$ ipython --no-banner

In [1]: import numpy as np

In [2]: import numpy.linalg as la

In [3]: np.set_printoptions(precision=1, suppress=True, linewidth=100)

In [4]: M = np.loadtxt("block10.csv", delimiter=",")

In [5]: M.round(1) + 0
Out[5]: 
array([[  9.3, -26.8,   3.9,  13.3,  11.3,   7.7],
       [  4.4, -17.3,   2.7,   7.7,   6.1,   5.3],
       [  3.3, -15. ,   2.4,   6.4,   4.9,   4.7],
       [  2.9, -14. ,   2.2,   5.9,   4.4,   4.4],
       [  1.9, -11.5,   1.9,   4.6,   3.2,   3.7],
       [  0.1,  -6.5,   1.1,   2.2,   1.2,   2.2],
       [  0.1,  -6.2,   1. ,   2.1,   1.1,   2.1],
       [ -0.5,  -2.6,   0.4,   0.7,   0.1,   0.8],
       [ -0.5,  -2.2,   0.3,   0.6,   0. ,   0.7],
       [ -0.3,  -0.9,   0.1,   0.3,   0. ,   0.2],
       [ -0.3,  -0.6,   0.1,   0.2,   0. ,   0.1],
       [ -0.2,  -0.4,   0. ,   0.1,   0. ,   0.1],
       [ -0.1,  -0.2,   0. ,   0.1,   0. ,   0. ],
       [  0. ,   0.8,   0.3,  -1. ,  -0.5,   0.5],
       [ -1. ,   1.4,   0.7,  -2.7,  -1.8,   1.4],
       [ -1.6,   1.8,   0.9,  -3.5,  -2.5,   1.8],
       [ -3.5,   2.8,   1.4,  -5.8,  -4.6,   2.8],
       [ -4.1,   3.2,   1.5,  -6.6,  -5.4,   3.1],
       [ -5.1,   3.8,   1.8,  -7.8,  -6.5,   3.5],
       [ -8.2,   5.7,   2.4, -11.3,  -9.8,   4.8],
       [-16.1,  10.7,   3.7, -19.9, -18. ,   7.4]])

In [6]: cen = M - M.mean(axis=0)

In [7]: V = la.svd(cen)[2][:3]

In [8]: Y = cen - cen @ V.T @ V

In [9]: round(la.norm(Y) / la.norm(cen), 1)
Out[9]: np.float64(0.0)

In [10]: print(la.norm(Y, axis=1).round(6).argmax())
0

In [11]: np.diag(V.T @ V)
Out[11]: array([0.7, 0.8, 0.1, 0.5, 0.3, 0.5])

In [12]: np.round(np.cov(cen @ V.T, rowvar=False), 1) + 0
Out[12]: 
array([[181.8,   0. ,   0. ],
       [  0. ,  16.1,   0. ],
       [  0. ,   0. ,   0.6]])
